% python3 -q
>>> import numpy as np
>>> np.set_printoptions(suppress=True, linewidth=100)
>>> def rnd(a):
...     return np.round(a, 1) + 0
... 
>>> other = np.array([[-4, 2, 5, -2], [-5, -5, 0, 2], [-3, 1, 1, 0], [1, -1, -1, 2]])
>>> W0 = np.triu(other)
>>> W0
array([[-4,  2,  5, -2],
       [ 0, -5,  0,  2],
       [ 0,  0,  1,  0],
       [ 0,  0,  0,  2]])
>>> q, vecs = np.linalg.qr(W0[:, :3])[0], np.linalg.qr(W0[:, 3:])[0]
>>> sigma = np.linalg.svd(q.T @ vecs, compute_uv=False)
>>> (sigma > 0.9).sum()
np.int64(0)
>>> rnd(sigma)
array([0.8])
>>> rnd(np.linalg.norm(q @ q.T - vecs @ vecs.T, 2))
np.float64(1.0)
>>> other = np.linalg.invert(W0)
Traceback (most recent call last):
  File "<python-input-11>", line 1, in <module>
    other = np.linalg.invert(W0)
            ^^^^^^^^^^^^^^^^
AttributeError: module 'numpy.linalg' has no attribute 'invert'
>>> other = np.linalg.inv(W0)
>>> W0 @ other
array([[1., 0., 0., 0.],
       [0., 1., 0., 0.],
       [0., 0., 1., 0.],
       [0., 0., 0., 1.]])
>>> rnd(other)
array([[-0.2, -0.1,  1.2, -0.2],
       [ 0. , -0.2,  0. ,  0.2],
       [ 0. ,  0. ,  1. ,  0. ],
       [ 0. ,  0. ,  0. ,  0.5]])
>>> rnd(np.linalg.slogdet(W0)[0])
np.float64(1.0)
>>> rnd(np.linalg.det(W0) * np.linalg.det(other))
np.float64(1.0)
>>> rnd(np.linalg.cond(W0))
np.float64(12.2)
>>> print(np.allclose(other, W0.T))
False
>>> rnd(np.kron(np.eye(2, dtype=int), other))
array([[-0.2, -0.1,  1.2, -0.2,  0. ,  0. ,  0. ,  0. ],
       [ 0. , -0.2,  0. ,  0.2,  0. ,  0. ,  0. ,  0. ],
       [ 0. ,  0. ,  1. ,  0. ,  0. ,  0. ,  0. ,  0. ],
       [ 0. ,  0. ,  0. ,  0.5,  0. ,  0. ,  0. ,  0. ],
       [ 0. ,  0. ,  0. ,  0. , -0.2, -0.1,  1.2, -0.2],
       [ 0. ,  0. ,  0. ,  0. ,  0. , -0.2,  0. ,  0.2],
       [ 0. ,  0. ,  0. ,  0. ,  0. ,  0. ,  1. ,  0. ],
       [ 0. ,  0. ,  0. ,  0. ,  0. ,  0. ,  0. ,  0.5]])
>>> E = np.loadtxt("run17.csv", delimiter=",")
>>> rnd(E)
array([[0.1, 0.3, 0.1],
       [0.3, 0.8, 0.3],
       [0.1, 0.3, 0.1]])
>>> rnd(np.linalg.det(E.T))
np.float64(0.0)
>>> rnd(np.linalg.eigvals(E).sum().real)
np.float64(1.0)
>>> rnd(np.linalg.det(2 * E)), rnd(np.linalg.det(E))
(np.float64(0.0), np.float64(0.0))
>>> np.einsum("ij,ji->", E, E)
np.float64(1.0)
>>> rnd(np.poly(E))
array([ 1., -1.,  0.,  0.])
>>> rnd(np.linalg.det(E[::-1]))
np.float64(0.0)
>>> mat = np.array([[81, -27, 81, 81],
...     [-27, 45, -75, -63],
...     [81, -75, 145, 129],
...     [81, -63, 129, 117]])
>>> Uu, sigma, Vt = np.linalg.svd(mat)
>>> vecs = Vt[:(sigma > 1e-8).sum()]
>>> rng = np.random.default_rng(77633)
>>> vec = mat[0] + -3 * mat[3] + rng.integers(2) * np.eye(4)[0]
>>> vec
array([-162.,  162., -306., -270.])
>>> rnd(np.diag(vecs.T @ vecs))
array([0.8, 0.4, 0.5, 0.3])
>>> np.linalg.matrix_rank(np.vstack([mat, vec]))
np.int64(2)
>>> w1 = np.array([[-2, 1, -1, -2, 1],
...     [-2, 2, 1, -1, -1],
...     [-1, 0, -1, 1, 2],
...     [-2, -2, -1, 2, 0]])
>>> c = np.array([3, 1, 0, 4, 2])
>>> hid = np.maximum(mat @ w1 + c, 0)
>>> rnd((hid > 0).mean(axis=0))
array([0.2, 0.2, 0.2, 0.8, 0.8])
>>> cent = np.array([[5, 1], [3, 5], [0, 2], [1, 0], [1, 2]])
>>> (hid @ cent).round(6).argmax(axis=1)
array([1, 1, 1, 1])
>>> w1 @ cent
array([[ -8,   3],
       [ -6,   8],
       [ -2,   1],
       [-14, -14]])
>>> other = mat / np.sqrt((mat ** 2).mean(axis=1, keepdims=True))
>>> rnd(other[0])
array([ 1.1, -0.4,  1.1,  1.1])
>>> mat - mat.mean(axis=1, keepdims=True)
array([[  27.,  -81.,   27.,   27.],
       [   3.,   75.,  -45.,  -33.],
       [  11., -145.,   75.,   59.],
       [  15., -129.,   63.,   51.]])
>>> np.linalg.cond(mat) > 100
np.True_
>>> np.argsort(-np.linalg.norm(mat, axis=0).round(6), kind="stable")[:3]
array([2, 3, 0])
>>> np.linalg.matrix_rank(mat, rtol=0.1)
np.int64(2)
>>> print(rnd(np.linalg.norm(mat, 2) / np.linalg.norm(mat)))
1.0
>>> rk = np.linalg.matrix_rank(mat)
>>> rk
np.int64(2)
>>> null = np.linalg.svd(mat)[2][rk:].T
>>> np.linalg.matrix_rank(mat.T @ mat), np.linalg.matrix_rank(mat @ mat.T)
(np.int64(2), np.int64(2))
>>> [int(np.linalg.matrix_rank(mat[:i])) for i in range(1, len(mat) + 1)]
[1, 2, 2, 2]
>>> null.shape
(4, 2)
>>> f = np.array([1, 1, 2, 2]) + 0.5
>>> arr = np.outer(f, f) / (f @ f)
>>> rnd(arr)
array([[0.1, 0.1, 0.2, 0.2],
       [0.1, 0.1, 0.2, 0.2],
       [0.2, 0.2, 0.4, 0.4],
       [0.2, 0.2, 0.4, 0.4]])
>>> vals, vecs = np.linalg.eigh(arr)
>>> rnd(np.linalg.eigvalsh(arr @ arr))
array([0., 0., 0., 1.])
>>> print((vals > 1e-8).sum(), (vals < -1e-8).sum())
1 0
>>> print(rnd(vals))
[0. 0. 0. 1.]
>>> print(rnd(np.linalg.svd(arr, compute_uv=False)))
[1. 0. 0. 0.]
>>> rnd(np.abs(vecs[:, -1]))
array([0.4, 0.4, 0.6, 0.6])
>>> print(vals.sum(), np.trace(arr))
1.0 1.0
>>> other = np.array([[-1, -3, 3], [0, 2, -3]])
>>> cent = np.kron(other, arr)
>>> cent.shape
(8, 12)
>>> print(rnd(cent))
[[-0.1 -0.1 -0.2 -0.2 -0.4 -0.4 -0.7 -0.7  0.4  0.4  0.7  0.7]
 [-0.1 -0.1 -0.2 -0.2 -0.4 -0.4 -0.7 -0.7  0.4  0.4  0.7  0.7]
 [-0.2 -0.2 -0.4 -0.4 -0.7 -0.7 -1.1 -1.1  0.7  0.7  1.1  1.1]
 [-0.2 -0.2 -0.4 -0.4 -0.7 -0.7 -1.1 -1.1  0.7  0.7  1.1  1.1]
 [ 0.   0.   0.   0.   0.3  0.3  0.4  0.4 -0.4 -0.4 -0.7 -0.7]
 [ 0.   0.   0.   0.   0.3  0.3  0.4  0.4 -0.4 -0.4 -0.7 -0.7]
 [ 0.   0.   0.   0.   0.4  0.4  0.7  0.7 -0.7 -0.7 -1.1 -1.1]
 [ 0.   0.   0.   0.   0.4  0.4  0.7  0.7 -0.7 -0.7 -1.1 -1.1]]
>>> cent.reshape(8, 13)
Traceback (most recent call last):
  File "<python-input-70>", line 1, in <module>
    cent.reshape(8, 13)
    ~~~~~~~~~~~~^^^^^^^
ValueError: cannot reshape array of size 96 into shape (8,13)
>>> rnd(cent.ravel(order="F"))
array([-0.1, -0.1, -0.2, -0.2,  0. ,  0. ,  0. ,  0. , -0.1, -0.1, -0.2, -0.2,  0. ,  0. ,  0. ,
        0. , -0.2, -0.2, -0.4, -0.4,  0. ,  0. ,  0. ,  0. , -0.2, -0.2, -0.4, -0.4,  0. ,  0. ,
        0. ,  0. , -0.4, -0.4, -0.7, -0.7,  0.3,  0.3,  0.4,  0.4, -0.4, -0.4, -0.7, -0.7,  0.3,
        0.3,  0.4,  0.4, -0.7, -0.7, -1.1, -1.1,  0.4,  0.4,  0.7,  0.7, -0.7, -0.7, -1.1, -1.1,
        0.4,  0.4,  0.7,  0.7,  0.4,  0.4,  0.7,  0.7, -0.4, -0.4, -0.7, -0.7,  0.4,  0.4,  0.7,
        0.7, -0.4, -0.4, -0.7, -0.7,  0.7,  0.7,  1.1,  1.1, -0.7, -0.7, -1.1, -1.1,  0.7,  0.7,
        1.1,  1.1, -0.7, -0.7, -1.1, -1.1])
>>> rnd(cent.reshape(-1, 2))
array([[-0.1, -0.1],
       [-0.2, -0.2],
       [-0.4, -0.4],
       [-0.7, -0.7],
       [ 0.4,  0.4],
       [ 0.7,  0.7],
       [-0.1, -0.1],
       [-0.2, -0.2],
       [-0.4, -0.4],
       [-0.7, -0.7],
       [ 0.4,  0.4],
       [ 0.7,  0.7],
       [-0.2, -0.2],
       [-0.4, -0.4],
       [-0.7, -0.7],
       [-1.1, -1.1],
       [ 0.7,  0.7],
       [ 1.1,  1.1],
       [-0.2, -0.2],
       [-0.4, -0.4],
       [-0.7, -0.7],
       [-1.1, -1.1],
       [ 0.7,  0.7],
       [ 1.1,  1.1],
       [ 0. ,  0. ],
       [ 0. ,  0. ],
       [ 0.3,  0.3],
       [ 0.4,  0.4],
       [-0.4, -0.4],
       [-0.7, -0.7],
       [ 0. ,  0. ],
       [ 0. ,  0. ],
       [ 0.3,  0.3],
       [ 0.4,  0.4],
       [-0.4, -0.4],
       [-0.7, -0.7],
       [ 0. ,  0. ],
       [ 0. ,  0. ],
       [ 0.4,  0.4],
       [ 0.7,  0.7],
       [-0.7, -0.7],
       [-1.1, -1.1],
       [ 0. ,  0. ],
       [ 0. ,  0. ],
       [ 0.4,  0.4],
       [ 0.7,  0.7],
       [-0.7, -0.7],
       [-1.1, -1.1]])
>>> T = cent.reshape(8, 2, -1)
>>> rnd(T.transpose(1, 0, 2))
array([[[-0.1, -0.1, -0.2, -0.2, -0.4, -0.4],
        [-0.1, -0.1, -0.2, -0.2, -0.4, -0.4],
        [-0.2, -0.2, -0.4, -0.4, -0.7, -0.7],
        [-0.2, -0.2, -0.4, -0.4, -0.7, -0.7],
        [ 0. ,  0. ,  0. ,  0. ,  0.3,  0.3],
        [ 0. ,  0. ,  0. ,  0. ,  0.3,  0.3],
        [ 0. ,  0. ,  0. ,  0. ,  0.4,  0.4],
        [ 0. ,  0. ,  0. ,  0. ,  0.4,  0.4]],

       [[-0.7, -0.7,  0.4,  0.4,  0.7,  0.7],
        [-0.7, -0.7,  0.4,  0.4,  0.7,  0.7],
        [-1.1, -1.1,  0.7,  0.7,  1.1,  1.1],
        [-1.1, -1.1,  0.7,  0.7,  1.1,  1.1],
        [ 0.4,  0.4, -0.4, -0.4, -0.7, -0.7],
        [ 0.4,  0.4, -0.4, -0.4, -0.7, -0.7],
        [ 0.7,  0.7, -0.7, -0.7, -1.1, -1.1],
        [ 0.7,  0.7, -0.7, -0.7, -1.1, -1.1]]])
>>> print(np.einsum("ihd,jhd->hij", T, T).shape)
(2, 8, 8)
>>> print(rnd(np.swapaxes(T, 1, 2)[7]))
[[ 0.   0.7]
 [ 0.   0.7]
 [ 0.  -0.7]
 [ 0.  -0.7]
 [ 0.4 -1.1]
 [ 0.4 -1.1]]
>>> Uu, sigma, Vt = np.linalg.svd(arr)
>>> vecs = Vt[:(sigma > 1e-8).sum()]
>>> vec = arr[3] + -2 * arr[0] + rng.integers(2) * np.eye(4)[0]
>>> rnd(vec)
array([ 1. ,  0. , -0.1, -0.1])
>>> rnd(vecs.T @ vecs)
array([[0.1, 0.1, 0.2, 0.2],
       [0.1, 0.1, 0.2, 0.2],
       [0.2, 0.2, 0.4, 0.4],
       [0.2, 0.2, 0.4, 0.4]])
>>> rnd(np.diag(vecs.T @ vecs))
array([0.1, 0.1, 0.4, 0.4])
>>> np.allclose(vecs.T @ vecs @ vec, vec)
False
>>> np.linalg.matrix_rank(np.vstack([arr, vec]))
np.int64(2)
>>> J = np.array([[0, 4, 1, -9], [-4, 0, -1, -4], [-1, 1, 0, 2], [9, 4, -2, 0]])
>>> q = J.astype(float).copy()
>>> for j in range(4):
...     q[:, j] -= q[:, :j] @ (q[:, :j].T @ q[:, j])
...     q[:, j] /= np.linalg.norm(q[:, j])
... 
>>> rnd(q.T @ q)
array([[1., 0., 0., 0.],
       [0., 1., 0., 0.],
       [0., 0., 1., 0.],
       [0., 0., 0., 1.]])
>>> rnd(q.T @ J)
array([[ 9.9,  3.5, -1.4,  1.4],
       [ 0. ,  4.5,  0.2, -8.6],
       [ 0. ,  0. ,  2. , -0.6],
       [ 0. ,  0. ,  0. ,  4.9]])
>>> z = rng.permutation(4)
>>> print(z)
[3 2 1 0]
>>> other = J[z][:, z]
>>> np.trace(other)
np.int64(0)
>>> other
array([[ 0, -2,  4,  9],
       [ 2,  0,  1, -1],
       [-4, -1,  0, -4],
       [-9,  1,  4,  0]])
>>> np.allclose(other, J)
False
>>> print(np.diag(other))
[0 0 0 0]
>>> vec = np.array([1, 2, 3, 6])
>>> h = np.maximum(other @ vec, 0)
>>> np.flatnonzero(h > 1e-9)
array([0, 3])
>>> other.T @ h
array([ -45, -119,  268,  558])
>>> rnd(np.tanh(other @ vec))
array([ 1. , -0.8, -1. ,  1. ])
>>> other * (h > 1e-9)[:, None]
array([[ 0, -2,  4,  9],
       [ 0,  0,  0,  0],
       [ 0,  0,  0,  0],
       [-9,  1,  4,  0]])
>>> feats = np.array([[-2.9, 0.1, 0.3, 0.1],
...     [0.1, -2.8, 0.3, 0.1],
...     [0.3, 0.3, -2.3, 0.1],
...     [0.1, 0.1, 0.1, -3.0]])
>>> # symmetric
>>> vals, vecs = np.linalg.eig(feats)
>>> rnd(np.sort(np.linalg.eigvals(np.linalg.inv(feats))))
array([-0.5, -0.3, -0.3, -0.3])
>>> print(rnd(np.sort(np.linalg.eigvals(feats.T))))
[-3.1 -3.  -2.9 -2. ]
>>> print(rnd(np.prod(vals)))
54.1
>>> vals, vecs = np.linalg.eigh(feats)
>>> vec = np.array([-2, -2, 2, -2])
>>> vecs * np.maximum(vals, 0) @ vecs.T
array([[0., 0., 0., 0.],
       [0., 0., 0., 0.],
       [0., 0., 0., 0.],
       [0., 0., 0., 0.]])
>>> np.abs(feats).sum(axis=1).max(), rnd(np.abs(vals).max())
(np.float64(3.4), np.float64(3.1))
>>> rnd(vec @ feats @ vec)
np.float64(-47.2)
>>> vec = np.array([0, 3, 3, 1])
>>> target = feats @ vec
>>> rnd(target)
array([ 1.3, -7.4, -5.9, -2.4])
>>> rnd(np.linalg.solve(feats, -2 * target))
array([ 0., -6., -6., -2.])
>>> rnd(np.linalg.solve(feats, target))
array([0., 3., 3., 1.])
>>> rnd(np.linalg.solve(feats.T, feats[0]))
array([1., 0., 0., 0.])
>>> rnd(np.linalg.solve(feats, feats[:, 3]))
array([0., 0., 0., 1.])
>>> A = np.load("layer11.npy")
>>> print(A)
[[ 1  2 -1  1]
 [ 1  1  2 -1]
 [-1  1  1  2]
 [ 2 -1  1  1]]
>>> rnd(np.linalg.svd(A, compute_uv=False))
array([3. , 3. , 2.2, 2.2])
>>> A.sum(axis=0)
array([3, 3, 3, 3])
>>> A[:, 4]
Traceback (most recent call last):
  File "<python-input-125>", line 1, in <module>
    A[:, 4]
    ~^^^^^^
IndexError: index 4 is out of bounds for axis 1 with size 4
>>> np.linalg.matrix_rank(A)
np.int64(4)
>>> M = np.load("x.npy")
>>> M
array([[ 0,  1, -2,  3],
       [ 0,  0, -1, -3],
       [ 0,  0,  0, -1],
       [ 0,  0,  0,  0]])
>>> M @ M
array([[ 0,  0, -1, -1],
       [ 0,  0,  0,  1],
       [ 0,  0,  0,  0],
       [ 0,  0,  0,  0]])
>>> np.linalg.determinant(M)
Traceback (most recent call last):
  File "<python-input-130>", line 1, in <module>
    np.linalg.determinant(M)
    ^^^^^^^^^^^^^^^^^^^^^
AttributeError: module 'numpy.linalg' has no attribute 'determinant'
>>> np.allclose(M, M.T)
False
>>> rnd(np.abs(np.linalg.eigvals(M)).max())
np.float64(0.0)
>>> np.linalg.matrix_power(M, 3)
array([[0, 0, 0, 1],
       [0, 0, 0, 0],
       [0, 0, 0, 0],
       [0, 0, 0, 0]])
>>> P = np.triu(np.array([[2, -2, 0, 2], [-2, 0, -1, 2], [-2, 2, -1, 0], [1, 0, -1, 1]]), 1) + np.eye(4)
>>> other = P @ M @ np.linalg.inv(P)
>>> np.linalg.matrix_rank(other)
np.int64(3)
>>> np.trace(other), np.trace(M)
(np.float64(0.0), np.int64(0))
>>> other
array([[ 0.,  1.,  1.,  7.],
       [ 0.,  0., -1., -2.],
       [ 0.,  0.,  0., -1.],
       [ 0.,  0.,  0.,  0.]])
>>> P @ M - M @ P
array([[0., 0., 3., 4.],
       [0., 0., 0., 1.],
       [0., 0., 0., 0.],
       [0., 0., 0., 0.]])
>>> rnd(np.linalg.det(other))
np.float64(0.0)
